$ python -q
>>> import numpy as np
>>> from numpy import linalg as LA
>>> np.set_printoptions(precision=2, suppress=True, linewidth=160, legacy="1.25")
>>> K = np.loadtxt("m.csv", delimiter=",")
>>> K
array([[-1.37,  1.6 , -0.87,  0.55,  0.37,  0.65, -0.93, -0.27,  0.56,  0.67,  0.78,  0.38],
       [ 1.21, -1.74,  0.74, -0.51, -0.31, -0.64,  1.04,  0.41, -0.48, -0.69, -0.66, -0.32],
       [ 1.33, -1.48,  0.76, -0.56, -0.38, -0.43,  0.78,  0.4 , -0.48, -0.73, -0.7 , -0.35],
       [ 0.08, -0.08, -0.02,  0.08,  0.11,  0.07, -0.05,  0.06,  0.01, -0.04,  0.19, -0.17],
       [ 0.01,  0.07, -0.01,  0.21,  0.07,  0.1 , -0.02, -0.01,  0.11,  0.18, -0.02, -0.11],
       [-1.19,  1.48, -0.81,  0.42,  0.25,  0.63, -1.05, -0.38,  0.41,  0.63,  0.74,  0.28],
       [-1.28,  1.47, -0.78,  0.56,  0.44,  0.34, -0.87, -0.43,  0.69,  0.61,  0.75,  0.31],
       [-1.03,  1.31, -0.74,  0.5 ,  0.33,  0.66, -0.9 , -0.3 ,  0.43,  0.77,  0.8 ,  0.48],
       [-1.35,  1.56, -0.79,  0.42,  0.26,  0.44, -0.89, -0.44,  0.56,  0.65,  0.5 ,  0.49],
       [-1.45,  1.46, -0.84,  0.63,  0.45,  0.56, -0.95, -0.52,  0.47,  0.8 ,  0.77,  0.41],
       [ 0.15,  0.02, -0.06, -0.03, -0.1 , -0.32, -0.04, -0.16, -0.15, -0.03,  0.01,  0.21],
       [ 0.02, -0.12, -0.01,  0.18, -0.16, -0.16,  0.07, -0.06, -0.01, -0.01, -0.02, -0.11],
       [ 1.55, -1.35,  0.76, -0.66, -0.3 , -0.61,  0.99,  0.37, -0.53, -0.72, -0.53, -0.31],
       [-2.51,  2.93, -1.56,  0.94,  0.9 ,  1.22, -2.06, -0.6 ,  1.01,  1.33,  1.27,  0.74],
       [ 1.28, -1.47,  0.64, -0.59, -0.37, -0.53,  0.92,  0.65, -0.54, -0.86, -0.76, -0.54],
       [ 2.74, -2.87,  1.69, -0.87, -0.79, -1.12,  1.75,  0.88, -1.05, -1.44, -1.36, -0.85],
       [ 2.54, -3.15,  1.62, -0.88, -0.86, -1.17,  1.86,  0.82, -1.01, -1.39, -1.44, -0.86],
       [ 1.36, -1.35,  0.89, -0.5 , -0.43, -0.67,  0.83,  0.44, -0.37, -0.65, -0.71, -0.19],
       [-0.11, -0.04, -0.08,  0.16, -0.13,  0.03,  0.05, -0.05, -0.12, -0.03,  0.11,  0.12],
       [-1.29,  1.53, -0.85,  0.46,  0.48,  0.5 , -0.79, -0.57,  0.4 ,  0.6 ,  0.59,  0.36],
       [-1.21,  1.69, -0.82,  0.65,  0.25,  0.69, -0.9 , -0.25,  0.46,  0.69,  0.53,  0.47],
       [ 2.73, -3.01,  1.53, -1.15, -0.8 , -1.22,  1.6 ,  0.69, -1.03, -1.44, -1.32, -0.7 ],
       [-2.7 ,  3.05, -1.7 ,  1.07,  0.65,  1.01, -1.74, -0.84,  1.09,  1.46,  1.21,  0.67],
       [-2.6 ,  3.18, -1.6 ,  1.02,  0.62,  1.27, -1.71, -0.82,  1.08,  1.36,  1.61,  0.92]])
>>> C = K[[11, 1]].astype(float)
>>> for _ in range(7):
...     idx = LA.norm(K[:, None] - C, axis=-1).argmin(axis=1)
...     C = np.array([K[idx == j].mean(axis=0) for j in range(2)])
... 
>>> idx
array([0, 1, 1, 0, 0, 0, 0, 0, 0, 0, 0, 0, 1, 0, 1, 1, 1, 1, 0, 0, 0, 1, 0, 0])
>>> C[1] - C[0]
array([ 2.96, -3.37,  1.8 , -1.2 , -0.83, -1.28,  2.02,  0.94, -1.12, -1.59, -1.55, -0.86])
>>> C
array([[-1.11,  1.32, -0.72,  0.49,  0.3 ,  0.48, -0.8 , -0.35,  0.44,  0.6 ,  0.61,  0.34],
       [ 1.84, -2.05,  1.08, -0.72, -0.53, -0.8 ,  1.22,  0.58, -0.69, -0.99, -0.93, -0.52]])
>>> Xc = (K - K.mean(axis=0)) / K.std(axis=0)
>>> np.argwhere(np.abs(Xc) > 2)
array([], shape=(0, 2), dtype=int64)
>>> coef = LA.lstsq(np.delete(Xc, 3, axis=1), Xc[:, 3])[0]
>>> np.abs(coef).argmax()
0
>>> other = np.c_[K[:, :3] @ np.array([[0, 2, 2], [0, 0, 1], [1, 2, 1]]), np.array([1, 0, 0, 2, 2, 1, 2, 0, 2, 2, 2, 2, 0, 0, 1, 1, 0, 2, 1, 2, 0, 1, 1, 2])]
>>> other
array([[-0.87, -4.48, -2.01,  1.  ],
       [ 0.74,  3.9 ,  1.42,  0.  ],
       [ 0.76,  4.18,  1.94,  0.  ],
       [-0.02,  0.12,  0.06,  2.  ],
       [-0.01,  0.  ,  0.08,  2.  ],
       [-0.81, -4.  , -1.71,  1.  ],
       [-0.78, -4.12, -1.87,  2.  ],
       [-0.74, -3.54, -1.49,  0.  ],
       [-0.79, -4.28, -1.93,  2.  ],
       [-0.84, -4.58, -2.28,  2.  ],
       [-0.06,  0.18,  0.26,  2.  ],
       [-0.01,  0.02, -0.09,  2.  ],
       [ 0.76,  4.62,  2.51,  0.  ],
       [-1.56, -8.14, -3.65,  0.  ],
       [ 0.64,  3.84,  1.73,  1.  ],
       [ 1.69,  8.86,  4.3 ,  1.  ],
       [ 1.62,  8.32,  3.55,  0.  ],
       [ 0.89,  4.5 ,  2.26,  2.  ],
       [-0.08, -0.38, -0.34,  1.  ],
       [-0.85, -4.28, -1.9 ,  2.  ],
       [-0.82, -4.06, -1.55,  0.  ],
       [ 1.53,  8.52,  3.98,  1.  ],
       [-1.7 , -8.8 , -4.05,  1.  ],
       [-1.6 , -8.4 , -3.62,  2.  ]])
>>> LA.matrix_rank(np.c_[K, other])
13
>>> LA.norm(LA.qr(K)[0].T @ other, axis=0) ** 2 / ((other ** 2).sum(axis=0) + 1e-12)
array([1.  , 1.  , 1.  , 0.63])
>>> np.round(LA.lstsq(K, other[:, 0])[0], 2) + 0
array([0., 0., 1., 0., 0., 0., 0., 0., 0., 0., 0., 0.])
>>> LA.matrix_rank(other)
4
>>> arr = np.load("block14.npy")
>>> arr
array([[0, 1, 0, 1, 1],
       [1, 0, 0, 1, 1],
       [0, 0, 0, 0, 0],
       [1, 1, 0, 0, 1],
       [1, 1, 0, 1, 0]])
>>> r = LA.matrix_rank(arr)
>>> r
4
>>> null = LA.svd(arr)[2][r:].T
>>> np.round(null @ null.T, 2) + 0
array([[0., 0., 0., 0., 0.],
       [0., 0., 0., 0., 0.],
       [0., 0., 1., 0., 0.],
       [0., 0., 0., 0., 0.],
       [0., 0., 0., 0., 0.]])
>>> [int(LA.matrix_rank(arr[:i])) for i in range(1, len(arr) + 1)]
[1, 2, 2, 3, 4]
>>> [int(LA.matrix_rank(arr[:, :j + 1])) for j in range(5)]
[1, 2, 2, 3, 4]
>>> np.allclose(arr @ null, 0)
True
>>> np.round(null[:, 0] / null[np.abs(null[:, 0]).round(6).argmax(), 0], 2) + 0
array([0., 0., 1., 0., 0.])
>>> np.round(arr @ null, 2) + 0
array([[0.],
       [0.],
       [0.],
       [0.],
       [0.]])
>>> LA.matrix_rank(arr.T @ arr), LA.matrix_rank(arr @ arr.T)
(4, 4)
>>> np.trace(arr @ arr @ arr) // 6
4
>>> Lm = np.diag(arr.sum(axis=1)) - arr
>>> Lm
array([[ 3, -1,  0, -1, -1],
       [-1,  3,  0, -1, -1],
       [ 0,  0,  0,  0,  0],
       [-1, -1,  0,  3, -1],
       [-1, -1,  0, -1,  3]])
>>> LA.matrix_rank(Lm)
3
>>> np.round(LA.eigvalsh(Lm), 2) + 0
array([0., 0., 4., 4., 4.])
>>> mat = np.loadtxt("layer4.csv", delimiter=",")
>>> mat
array([[-2., -3., -3.,  0.,  0.,  0., -3.,  0., -3.,  0.,  0.],
       [-3., -2., -3.,  0.,  0.,  0., -3.,  0., -3.,  0.,  0.],
       [-3., -3., -2.,  0.,  0.,  0., -3.,  0., -3.,  0.,  0.],
       [ 0.,  0.,  0., -2., -3., -3.,  0., -3.,  0., -3., -3.],
       [ 0.,  0.,  0., -3., -2., -3.,  0., -3.,  0., -3., -3.],
       [ 0.,  0.,  0., -3., -3., -2.,  0., -3.,  0., -3., -3.],
       [-3., -3., -3.,  0.,  0.,  0., -2.,  0., -3.,  0.,  0.],
       [ 0.,  0.,  0., -3., -3., -3.,  0., -2.,  0., -3., -3.],
       [-3., -3., -3.,  0.,  0.,  0., -3.,  0., -2.,  0.,  0.],
       [ 0.,  0.,  0., -3., -3., -3.,  0., -3.,  0., -2., -3.],
       [ 0.,  0.,  0., -3., -3., -3.,  0., -3.,  0., -3., -2.]])
>>> [round(float(LA.det(mat[:i, :i])), 2) + 0 for i in range(1, 12)]
[-2.0, -5.0, -8.0, 16.0, 40.0, 64.0, 88.0, 121.0, 154.0, 196.0, 238.0]
>>> try:
...     LA.cholesky(mat)
... except LA.LinAlgError as e:
...     print("failed:", e)
... 
failed: Matrix is not positive definite
>>> np.all(LA.eigvalsh(mat) > 0)
False
>>> mat[5] @ mat[2]
0.0
>>> np.round(LA.norm(mat[5] - mat[2]), 2)
9.43
>>> ang = np.radians(60)
>>> R = np.eye(11)
>>> R[7, 7] = R[10, 10] = np.cos(ang)
>>> R[7, 10], R[10, 7] = -np.sin(ang), np.sin(ang)
>>> R
array([[ 1.  ,  0.  ,  0.  ,  0.  ,  0.  ,  0.  ,  0.  ,  0.  ,  0.  ,  0.  ,  0.  ],
       [ 0.  ,  1.  ,  0.  ,  0.  ,  0.  ,  0.  ,  0.  ,  0.  ,  0.  ,  0.  ,  0.  ],
       [ 0.  ,  0.  ,  1.  ,  0.  ,  0.  ,  0.  ,  0.  ,  0.  ,  0.  ,  0.  ,  0.  ],
       [ 0.  ,  0.  ,  0.  ,  1.  ,  0.  ,  0.  ,  0.  ,  0.  ,  0.  ,  0.  ,  0.  ],
       [ 0.  ,  0.  ,  0.  ,  0.  ,  1.  ,  0.  ,  0.  ,  0.  ,  0.  ,  0.  ,  0.  ],
       [ 0.  ,  0.  ,  0.  ,  0.  ,  0.  ,  1.  ,  0.  ,  0.  ,  0.  ,  0.  ,  0.  ],
       [ 0.  ,  0.  ,  0.  ,  0.  ,  0.  ,  0.  ,  1.  ,  0.  ,  0.  ,  0.  ,  0.  ],
       [ 0.  ,  0.  ,  0.  ,  0.  ,  0.  ,  0.  ,  0.  ,  0.5 ,  0.  ,  0.  , -0.87],
       [ 0.  ,  0.  ,  0.  ,  0.  ,  0.  ,  0.  ,  0.  ,  0.  ,  1.  ,  0.  ,  0.  ],
       [ 0.  ,  0.  ,  0.  ,  0.  ,  0.  ,  0.  ,  0.  ,  0.  ,  0.  ,  1.  ,  0.  ],
       [ 0.  ,  0.  ,  0.  ,  0.  ,  0.  ,  0.  ,  0.  ,  0.87,  0.  ,  0.  ,  0.5 ]])
>>> other = mat @ R.T
>>> np.allclose(LA.norm(mat, axis=1), LA.norm(other, axis=1))
True
>>> U, sv, VT = LA.svd(mat)
>>> sv
array([17., 14.,  1.,  1.,  1.,  1.,  1.,  1.,  1.,  1.,  1.])
>>> other = U[:, :2] @ np.diag(sv[:2]) @ VT[:2]
>>> np.round(LA.norm(mat - other) / LA.norm(mat), 2)
0.13
>>> F = np.loadtxt("a.csv", delimiter=",")
>>> F
array([[-1.,  0.,  2.,  2.,  0.,  3.,  3.,  3., -1.,  2.,  2.,  3.],
       [ 1.,  0., -2., -2.,  0., -3., -3., -3.,  1., -2., -2., -3.],
       [ 0.,  0.,  0.,  0.,  0.,  0.,  0.,  0.,  0.,  0.,  0.,  0.],
       [ 0.,  0.,  0.,  0.,  0.,  0.,  0.,  0.,  0.,  0.,  0.,  0.],
       [-3.,  0.,  6.,  6.,  0.,  9.,  9.,  9., -3.,  6.,  6.,  9.],
       [-3.,  0.,  6.,  6.,  0.,  9.,  9.,  9., -3.,  6.,  6.,  9.],
       [ 3.,  0., -6., -6.,  0., -9., -9., -9.,  3., -6., -6., -9.],
       [ 2.,  0., -4., -4.,  0., -6., -6., -6.,  2., -4., -4., -6.]])
>>> F.reshape(-1, 2)
array([[-1.,  0.],
       [ 2.,  2.],
       [ 0.,  3.],
       [ 3.,  3.],
       [-1.,  2.],
       [ 2.,  3.],
       [ 1.,  0.],
       [-2., -2.],
       [ 0., -3.],
       [-3., -3.],
       [ 1., -2.],
       [-2., -3.],
       [ 0.,  0.],
       [ 0.,  0.],
       [ 0.,  0.],
       [ 0.,  0.],
       [ 0.,  0.],
       [ 0.,  0.],
       [ 0.,  0.],
       [ 0.,  0.],
       [ 0.,  0.],
       [ 0.,  0.],
       [ 0.,  0.],
       [ 0.,  0.],
       [-3.,  0.],
       [ 6.,  6.],
       [ 0.,  9.],
       [ 9.,  9.],
       [-3.,  6.],
       [ 6.,  9.],
       [-3.,  0.],
       [ 6.,  6.],
       [ 0.,  9.],
       [ 9.,  9.],
       [-3.,  6.],
       [ 6.,  9.],
       [ 3.,  0.],
       [-6., -6.],
       [ 0., -9.],
       [-9., -9.],
       [ 3., -6.],
       [-6., -9.],
       [ 2.,  0.],
       [-4., -4.],
       [ 0., -6.],
       [-6., -6.],
       [ 2., -4.],
       [-4., -6.]])
>>> F.ravel(order="F")
array([-1.,  1.,  0.,  0., -3., -3.,  3.,  2.,  0.,  0.,  0.,  0.,  0.,  0.,  0.,  0.,  2., -2.,  0.,  0.,  6.,  6., -6., -4.,  2., -2.,  0.,  0.,  6.,  6.,
       -6., -4.,  0.,  0.,  0.,  0.,  0.,  0.,  0.,  0.,  3., -3.,  0.,  0.,  9.,  9., -9., -6.,  3., -3.,  0.,  0.,  9.,  9., -9., -6.,  3., -3.,  0.,  0.,
        9.,  9., -9., -6., -1.,  1.,  0.,  0., -3., -3.,  3.,  2.,  2., -2.,  0.,  0.,  6.,  6., -6., -4.,  2., -2.,  0.,  0.,  6.,  6., -6., -4.,  3., -3.,
        0.,  0.,  9.,  9., -9., -6.])
>>> t3 = F.reshape(8, 2, -1)
>>> t3.shape
(8, 2, 6)
>>> t3.transpose(1, 0, 2)
array([[[-1.,  0.,  2.,  2.,  0.,  3.],
        [ 1.,  0., -2., -2.,  0., -3.],
        [ 0.,  0.,  0.,  0.,  0.,  0.],
        [ 0.,  0.,  0.,  0.,  0.,  0.],
        [-3.,  0.,  6.,  6.,  0.,  9.],
        [-3.,  0.,  6.,  6.,  0.,  9.],
        [ 3.,  0., -6., -6.,  0., -9.],
        [ 2.,  0., -4., -4.,  0., -6.]],

       [[ 3.,  3., -1.,  2.,  2.,  3.],
        [-3., -3.,  1., -2., -2., -3.],
        [ 0.,  0.,  0.,  0.,  0.,  0.],
        [ 0.,  0.,  0.,  0.,  0.,  0.],
        [ 9.,  9., -3.,  6.,  6.,  9.],
        [ 9.,  9., -3.,  6.,  6.,  9.],
        [-9., -9.,  3., -6., -6., -9.],
        [-6., -6.,  2., -4., -4., -6.]]])
